>>> import numpy as np
>>> import numpy.linalg as la
>>> np.set_printoptions(precision=2, suppress=True, linewidth=120, legacy="1.25")
>>> def rnd(a):
...     return np.round(a, 2) + 0
... 
>>> A = np.load("w.npy")
>>> A
array([[ 2.01, -0.01,  1.03,  1.  ,  0.98,  2.01],
       [ 2.03,  0.02,  0.99,  0.98,  0.99,  1.94],
       [ 2.02, -0.01,  0.98,  0.98,  0.98,  2.05],
       [ 1.98, -0.01,  0.97,  1.03,  0.98,  2.  ],
       [ 2.03,  0.01,  1.02,  1.01,  0.98,  2.01],
       [ 2.04,  0.03,  1.03,  1.01,  1.02,  1.99],
       [ 2.02,  0.  ,  1.02,  1.  ,  1.03,  2.03],
       [ 2.01,  0.  ,  1.01,  0.99,  1.  ,  1.98],
       [ 2.01,  0.  ,  1.01,  0.95,  0.99,  2.01],
       [ 2.  , -0.01,  1.01,  0.98,  0.97,  2.01],
       [ 1.99,  0.05,  1.02,  0.98,  1.  ,  2.  ],
       [ 2.02,  0.  ,  1.03,  1.  ,  1.03,  2.03],
       [ 1.99,  0.  ,  1.03,  1.  ,  0.99,  2.  ],
       [ 2.01, -0.01,  1.02,  0.99,  1.03,  2.02],
       [ 2.02,  0.03,  1.02,  0.99,  1.02,  2.  ],
       [ 2.01,  0.  ,  1.01,  1.03,  1.01,  2.01],
       [-0.01,  2.  , -0.02,  2.03, -0.04,  1.99],
       [ 0.01,  1.98, -0.02,  1.99, -0.01,  2.01],
       [ 0.02,  1.98, -0.03,  1.99,  0.  ,  1.99],
       [-0.03,  1.97, -0.02,  2.  ,  0.01,  2.01],
       [ 0.  ,  1.97,  0.  ,  2.  ,  0.  ,  1.99],
       [ 0.03,  2.  ,  0.  ,  1.94,  0.03,  2.01],
       [ 0.03,  2.  , -0.03,  2.02,  0.02,  2.  ],
       [ 0.02,  1.97,  0.04,  1.96,  0.01,  1.98],
       [ 0.03,  2.01,  0.  ,  2.01,  0.01,  1.98],
       [ 0.01,  2.03, -0.02,  1.99, -0.03,  2.  ],
       [-0.02,  1.97, -0.02,  1.97, -0.01,  2.03],
       [ 0.03,  1.99, -0.03,  2.01,  0.02,  2.01],
       [-0.02,  2.02,  0.04,  1.99,  0.02,  2.03],
       [-0.01,  2.  , -0.01,  2.03,  0.  ,  2.02],
       [-0.01,  2.  , -0.02,  1.99, -0.03,  2.02],
       [ 0.01,  1.98,  0.01,  2.  , -0.02,  1.99]])
>>> P = A @ la.solve(A.T @ A, A.T)
>>> rnd(np.trace(P))
6.0
>>> rnd(P @ A[:, 0])
array([ 2.01,  2.03,  2.02,  1.98,  2.03,  2.04,  2.02,  2.01,  2.01,  2.  ,  1.99,  2.02,  1.99,  2.01,  2.02,  2.01,
       -0.01,  0.01,  0.02, -0.03,  0.  ,  0.03,  0.03,  0.02,  0.03,  0.01, -0.02,  0.03, -0.02, -0.01, -0.01,  0.01])
>>> rnd(la.eigvalsh(P))
array([0., 0., 0., 0., 0., 0., 0., 0., 0., 0., 0., 0., 0., 0., 0., 0., 0., 0., 0., 0., 0., 0., 0., 0., 0., 0., 1., 1.,
       1., 1., 1., 1.])
>>> other = np.c_[A[:, :3] @ np.array([[3, 1, 0], [3, 2, 3], [2, 2, 3]]), np.array([0, 2, 1, 1, 2, 0, 3, 1, 3, 3, 0, 0, 0, 1, 2, 2, 3, 2, 3, 0, 1, 3, 0, 0, 0, 2, 1, 3, 3, 3, 0, 1])]
>>> rnd(other)
array([[8.06, 4.05, 3.06, 0.  ],
       [8.13, 4.05, 3.03, 2.  ],
       [7.99, 3.96, 2.91, 1.  ],
       [7.85, 3.9 , 2.88, 1.  ],
       [8.16, 4.09, 3.09, 2.  ],
       [8.27, 4.16, 3.18, 0.  ],
       [8.1 , 4.06, 3.06, 3.  ],
       [8.05, 4.03, 3.03, 1.  ],
       [8.05, 4.03, 3.03, 3.  ],
       [7.99, 4.  , 3.  , 3.  ],
       [8.16, 4.13, 3.21, 0.  ],
       [8.12, 4.08, 3.09, 0.  ],
       [8.03, 4.05, 3.09, 0.  ],
       [8.04, 4.03, 3.03, 1.  ],
       [8.19, 4.12, 3.15, 2.  ],
       [8.05, 4.03, 3.03, 2.  ],
       [5.93, 3.95, 5.94, 3.  ],
       [5.93, 3.93, 5.88, 2.  ],
       [5.94, 3.92, 5.85, 3.  ],
       [5.78, 3.87, 5.85, 0.  ],
       [5.91, 3.94, 5.91, 1.  ],
       [6.09, 4.03, 6.  , 3.  ],
       [6.03, 3.97, 5.91, 0.  ],
       [6.05, 4.04, 6.03, 0.  ],
       [6.12, 4.05, 6.03, 0.  ],
       [6.08, 4.03, 6.03, 2.  ],
       [5.81, 3.88, 5.85, 1.  ],
       [6.  , 3.95, 5.88, 3.  ],
       [6.08, 4.1 , 6.18, 3.  ],
       [5.95, 3.97, 5.97, 3.  ],
       [5.93, 3.95, 5.94, 0.  ],
       [5.99, 3.99, 5.97, 1.  ]])
>>> print(la.matrix_rank(np.c_[A, other]))
7
>>> rnd(la.norm(la.qr(A)[0].T @ other, axis=0) ** 2 / ((other ** 2).sum(axis=0) + 1e-12))
array([1.  , 1.  , 1.  , 0.62])
>>> print(rnd(la.norm(other - A @ la.lstsq(A, other)[0], axis=0)))
[0.   0.   0.   6.49]
>>> Uu, sigma, vt = la.svd(A)
>>> np.argmax(sigma[:-1] / (sigma[1:] + 1e-6)) + 1
2
>>> rnd(sigma)
array([16.76,  9.37,  0.13,  0.12,  0.1 ,  0.09])
>>> other = Uu[:, :2] @ np.diag(sigma[:2]) @ vt[:2]
>>> la.matrix_rank(A, rtol=0.05)
2
>>> rnd(la.norm(A - other) / la.norm(A))
0.01
>>> rnd(np.abs(A - other).max())
0.05
>>> z = A[:, 0] > np.median(A[:, 0])
>>> u = A[z].mean(axis=0) - A[~z].mean(axis=0)
>>> (((A - A.mean(axis=0)) @ u > 0) == z).mean()
1.0
>>> ((A - A.mean(axis=0)) @ u > 0).astype(int)
array([1, 1, 1, 1, 1, 1, 1, 1, 1, 1, 1, 1, 1, 1, 1, 1, 0, 0, 0, 0, 0, 0, 0, 0, 0, 0, 0, 0, 0, 0, 0, 0])
>>> z.astype(int)
array([1, 1, 1, 1, 1, 1, 1, 1, 1, 1, 1, 1, 1, 1, 1, 1, 0, 0, 0, 0, 0, 0, 0, 0, 0, 0, 0, 0, 0, 0, 0, 0])
>>> data = np.loadtxt("a.csv", delimiter=",")
>>> print(data)
[[ 0.  3. -1.  0. -4. -2. -7.  4. -1. -3.]
 [-3.  0. -3. -4.  0.  3.  4. -2.  8. -3.]
 [ 1.  3.  0. -5.  2.  2.  1.  2. -1.  0.]
 [ 0.  4.  5.  0. -3. -4. -6. -2.  1. -7.]
 [ 4.  0. -2.  3.  0.  1.  3. -4.  0. -2.]
 [ 2. -3. -2.  4. -1.  0.  4. -7. -7.  2.]
 [ 7. -4. -1.  6. -3. -4.  0.  0.  1. -4.]
 [-4.  2. -2.  2.  4.  7.  0.  0.  1.  5.]
 [ 1. -8.  1. -1.  0.  7. -1. -1.  0. -1.]
 [ 3.  3.  0.  7.  2. -2.  4. -5.  1.  0.]]
>>> cen = A - A.mean(axis=0)
>>> vecs = la.svd(cen)[2][:2]
>>> other = cen - cen @ vecs.T @ vecs
>>> print(rnd(np.cov(cen @ vecs.T, rowvar=False)))
[[2.84 0.  ]
 [0.   0.  ]]
>>> rnd(np.diag(vecs.T @ vecs))
array([0.43, 0.82, 0.25, 0.09, 0.25, 0.16])
>>> la.norm(other, axis=1).round(6).argmax()
1
>>> rnd((cen @ vecs.T).std(axis=0))
array([1.66, 0.02])
>>> x = np.array([0, 0, 2, 2, 1, 0, 1, 1, 2, 2])
>>> print(x @ data @ x)
0.0
>>> rnd(la.svd(data, compute_uv=False))
array([18.35, 18.35, 12.11, 12.11,  7.96,  7.96,  5.59,  5.59,  0.15,  0.15])
>>> q = la.solve(np.eye(10) - data, np.eye(10) + data)
>>> print(rnd(la.det(q)))
1.0
>>> rnd(q @ q.T)
array([[1., 0., 0., 0., 0., 0., 0., 0., 0., 0.],
       [0., 1., 0., 0., 0., 0., 0., 0., 0., 0.],
       [0., 0., 1., 0., 0., 0., 0., 0., 0., 0.],
       [0., 0., 0., 1., 0., 0., 0., 0., 0., 0.],
       [0., 0., 0., 0., 1., 0., 0., 0., 0., 0.],
       [0., 0., 0., 0., 0., 1., 0., 0., 0., 0.],
       [0., 0., 0., 0., 0., 0., 1., 0., 0., 0.],
       [0., 0., 0., 0., 0., 0., 0., 1., 0., 0.],
       [0., 0., 0., 0., 0., 0., 0., 0., 1., 0.],
       [0., 0., 0., 0., 0., 0., 0., 0., 0., 1.]])
>>> other = np.array([[-1, 0],
...     [-1, -2],
...     [-2, -2],
...     [-2, -1],
...     [2, 2],
...     [2, -2],
...     [-1, 2],
...     [2, 1],
...     [-2, 0],
...     [-2, 2]])
>>> other.T @ data.T
array([[ 10.,   5.,  19., -14., -11., -13., -21.,  12.,  22., -36.],
       [-24.,   4.,   3., -44.,  -3.,   9.,  -2.,   2.,  -4.,  -2.]])
>>> np.einsum("ij,ij->i", data, data)
array([105., 136.,  49., 156.,  59., 152., 144., 119., 119., 117.])
>>> print(data @ other)
[[ 10. -24.]
 [  5.   4.]
 [ 19.   3.]
 [-14. -44.]
 [-11.  -3.]
 [-13.   9.]
 [-21.  -2.]
 [ 12.   2.]
 [ 22.  -4.]
 [-36.  -2.]]
>>> mat = np.load("out9.npy")
>>> rnd(mat)
array([[ -9.26,  24.36,  -0.29,   4.09,  13.06,   0.19,  -2.14,  20.56,  11.3 ,   3.7 ,  -3.7 ,  -0.1 ,  16.76,
         -1.85],
       [ -8.18,  21.97,  -0.69,   4.19,  11.68,   0.45,  -2.32,  18.47,  10.29,   3.26,  -3.26,  -0.24,  14.97,
         -1.63],
       [ -6.44,  18.08,  -1.27,   4.27,   9.44,   0.81,  -2.54,  15.09,   8.64,   2.53,  -2.53,  -0.47,  12.09,
         -1.26],
       [ -3.93,  12.28,  -1.91,   4.09,   6.11,   1.14,  -2.62,  10.1 ,   6.18,   1.41,  -1.41,  -0.77,   7.92,
         -0.7 ],
       [ -3.55,  11.4 ,  -1.98,   4.03,   5.6 ,   1.16,  -2.6 ,   9.35,   5.8 ,   1.24,  -1.24,  -0.81,   7.3 ,
         -0.62],
       [ -2.29,   8.34,  -2.11,   3.68,   3.86,   1.17,  -2.43,   6.76,   4.48,   0.64,  -0.64,  -0.94,   5.19,
         -0.32],
       [ -2.23,   8.18,  -2.11,   3.66,   3.77,   1.17,  -2.41,   6.64,   4.41,   0.61,  -0.61,  -0.94,   5.09,
         -0.3 ],
       [ -1.47,   6.25,  -2.08,   3.3 ,   2.69,   1.09,  -2.2 ,   5.03,   3.56,   0.23,  -0.23,  -0.99,   3.81,
         -0.12],
       [ -1.44,   6.19,  -2.08,   3.29,   2.66,   1.09,  -2.19,   4.98,   3.53,   0.22,  -0.22,  -0.99,   3.77,
         -0.11],
       [ -1.18,   5.48,  -2.04,   3.12,   2.26,   1.04,  -2.08,   4.39,   3.22,   0.09,  -0.09,  -1.  ,   3.31,
         -0.04],
       [ -1.17,   5.47,  -2.04,   3.12,   2.26,   1.04,  -2.08,   4.38,   3.21,   0.09,  -0.09,  -1.  ,   3.3 ,
         -0.04],
       [ -0.53,   3.66,  -1.83,   2.58,   1.28,   0.85,  -1.71,   2.91,   2.38,  -0.23,   0.23,  -0.98,   2.16,
          0.12],
       [ -0.27,   2.85,  -1.67,   2.26,   0.86,   0.73,  -1.49,   2.26,   1.99,  -0.36,   0.36,  -0.95,   1.67,
          0.18],
       [ -0.22,   2.67,  -1.63,   2.18,   0.77,   0.69,  -1.44,   2.12,   1.9 ,  -0.38,   0.38,  -0.93,   1.57,
          0.19],
       [ -0.19,   2.57,  -1.6 ,   2.14,   0.72,   0.68,  -1.41,   2.04,   1.85,  -0.39,   0.39,  -0.93,   1.51,
          0.2 ],
       [ -0.19,   2.57,  -1.6 ,   2.13,   0.72,   0.68,  -1.4 ,   2.04,   1.85,  -0.39,   0.39,  -0.93,   1.5 ,
          0.2 ],
       [ -0.14,   2.4 ,  -1.56,   2.05,   0.64,   0.64,  -1.35,   1.9 ,   1.76,  -0.42,   0.42,  -0.91,   1.41,
          0.21],
       [  0.08,   1.51,  -1.24,   1.55,   0.23,   0.44,  -1.  ,   1.2 ,   1.28,  -0.49,   0.49,  -0.8 ,   0.89,
          0.25],
       [  0.12,   1.27,  -1.14,   1.39,   0.13,   0.38,  -0.89,   1.02,   1.14,  -0.5 ,   0.5 ,  -0.76,   0.76,
          0.25],
       [  0.18,   0.85,  -0.9 ,   1.06,  -0.01,   0.26,  -0.66,   0.69,   0.87,  -0.48,   0.48,  -0.64,   0.53,
          0.24],
       [  0.18,   0.83,  -0.89,   1.04,  -0.02,   0.25,  -0.65,   0.68,   0.85,  -0.48,   0.48,  -0.63,   0.52,
          0.24],
       [  0.11,   0.16,  -0.26,   0.28,  -0.09,   0.03,  -0.15,   0.14,   0.25,  -0.22,   0.22,  -0.23,   0.13,
          0.11],
       [  0.1 ,   0.15,  -0.25,   0.26,  -0.09,   0.03,  -0.15,   0.14,   0.24,  -0.21,   0.21,  -0.22,   0.12,
          0.1 ],
       [  0.06,   0.08,  -0.14,   0.15,  -0.06,   0.01,  -0.08,   0.08,   0.14,  -0.13,   0.13,  -0.13,   0.07,
          0.07],
       [  0.01,   0.01,  -0.01,   0.01,  -0.01,   0.  ,  -0.01,   0.01,   0.01,  -0.01,   0.01,  -0.01,   0.01,
          0.01],
       [  0.  ,   0.  ,  -0.01,   0.01,   0.  ,   0.  ,   0.  ,   0.  ,   0.01,  -0.01,   0.01,  -0.01,   0.  ,
          0.  ],
       [ -0.09,  -0.07,   0.16,  -0.15,   0.1 ,   0.01,   0.07,  -0.08,  -0.17,   0.18,  -0.18,   0.18,  -0.09,
         -0.09],
       [ -0.15,  -0.1 ,   0.24,  -0.22,   0.16,   0.04,   0.09,  -0.12,  -0.26,   0.3 ,  -0.3 ,   0.28,  -0.13,
         -0.15],
       [ -0.18,  -0.12,   0.29,  -0.27,   0.21,   0.06,   0.11,  -0.14,  -0.33,   0.38,  -0.38,   0.35,  -0.17,
         -0.19],
       [ -0.42,  -0.19,   0.53,  -0.41,   0.54,   0.28,   0.07,  -0.31,  -0.73,   0.93,  -0.93,   0.81,  -0.43,
         -0.47],
       [ -0.57,  -0.23,   0.61,  -0.4 ,   0.77,   0.51,  -0.05,  -0.44,  -1.  ,   1.32,  -1.32,   1.11,  -0.64,
         -0.66],
       [ -0.63,  -0.25,   0.63,  -0.37,   0.89,   0.64,  -0.14,  -0.51,  -1.14,   1.53,  -1.53,   1.27,  -0.77,
         -0.76],
       [ -0.76,  -0.32,   0.62,  -0.24,   1.14,   0.99,  -0.37,  -0.7 ,  -1.46,   1.98,  -1.98,   1.61,  -1.08,
         -0.99],
       [ -0.8 ,  -0.35,   0.6 ,  -0.18,   1.22,   1.12,  -0.47,  -0.77,  -1.57,   2.14,  -2.14,   1.72,  -1.2 ,
         -1.07],
       [ -0.94,  -0.57,   0.42,   0.24,   1.6 ,   1.87,  -1.06,  -1.24,  -2.17,   2.96,  -2.96,   2.3 ,  -1.9 ,
         -1.48],
       [ -0.98,  -0.75,   0.25,   0.58,   1.81,   2.39,  -1.48,  -1.58,  -2.56,   3.46,  -3.46,   2.64,  -2.4 ,
         -1.73],
       [ -0.99,  -0.8 ,   0.2 ,   0.65,   1.84,   2.5 ,  -1.58,  -1.65,  -2.64,   3.56,  -3.56,   2.71,  -2.51,
         -1.78],
       [ -0.99,  -0.85,   0.15,   0.74,   1.89,   2.63,  -1.69,  -1.74,  -2.74,   3.68,  -3.68,   2.79,  -2.64,
         -1.84],
       [ -1.  ,  -0.88,   0.12,   0.8 ,   1.91,   2.72,  -1.76,  -1.8 ,  -2.8 ,   3.75,  -3.75,   2.83,  -2.72,
         -1.88],
       [ -0.85,  -2.09,  -1.07,   2.66,   2.44,   5.18,  -3.92,  -3.68,  -4.52,   5.7 ,  -5.7 ,   4.11,  -5.26,
         -2.85],
       [ -0.63,  -2.92,  -1.86,   3.81,   2.57,   6.59,  -5.2 ,  -4.87,  -5.5 ,   6.67,  -6.67,   4.73,  -6.81,
         -3.34],
       [ -0.44,  -3.53,  -2.43,   4.6 ,   2.62,   7.54,  -6.07,  -5.7 ,  -6.15,   7.29,  -7.29,   5.12,  -7.88,
         -3.65],
       [ -0.34,  -3.85,  -2.71,   5.  ,   2.63,   8.02,  -6.51,  -6.13,  -6.47,   7.59,  -7.59,   5.31,  -8.42,
         -3.8 ],
       [ -0.26,  -4.1 ,  -2.95,   5.32,   2.63,   8.4 ,  -6.86,  -6.48,  -6.74,   7.83,  -7.83,   5.45,  -8.85,
         -3.91],
       [  0.02,  -4.9 ,  -3.66,   6.29,   2.62,   9.54,  -7.92,  -7.53,  -7.52,   8.51,  -8.51,   5.88, -10.17,
         -4.26],
       [  0.14,  -5.26,  -3.98,   6.72,   2.6 ,  10.03,  -8.38,  -8.  ,  -7.86,   8.8 ,  -8.8 ,   6.06, -10.75,
         -4.4 ],
       [  0.5 ,  -6.21,  -4.81,   7.83,   2.53,  11.31,  -9.57,  -9.24,  -8.74,   9.53,  -9.53,   6.5 , -12.26,
         -4.76],
       [  0.51,  -6.24,  -4.83,   7.86,   2.53,  11.34,  -9.6 ,  -9.27,  -8.76,   9.55,  -9.55,   6.51, -12.3 ,
         -4.77],
       [  0.83,  -7.09,  -5.56,   8.83,   2.44,  12.45, -10.64, -10.36,  -9.53,  10.16, -10.16,   6.89, -13.63,
         -5.08],
       [  1.08,  -7.72,  -6.1 ,   9.54,   2.36,  13.25, -11.39, -11.16, -10.08,  10.58, -10.58,   7.15, -14.6 ,
         -5.29],
       [  1.88,  -9.71,  -7.76,  11.69,   2.05,  15.66, -13.68, -13.64, -11.76,  11.83, -11.83,   7.9 , -17.58,
         -5.91]])
>>> Uu, sigma, vt = la.svd(mat)
>>> rnd(sigma)
array([103.9 ,  67.2 ,  16.34,   0.  ,   0.  ,   0.  ,   0.  ,   0.  ,   0.  ,   0.  ,   0.  ,   0.  ,   0.  ,   0.  ])
>>> print(np.argmax(sigma[:-1] / (sigma[1:] + 1e-6)) + 1)
3
>>> other = Uu[:, :3] @ np.diag(sigma[:3]) @ vt[:3]
>>> la.matrix_rank(other)
3
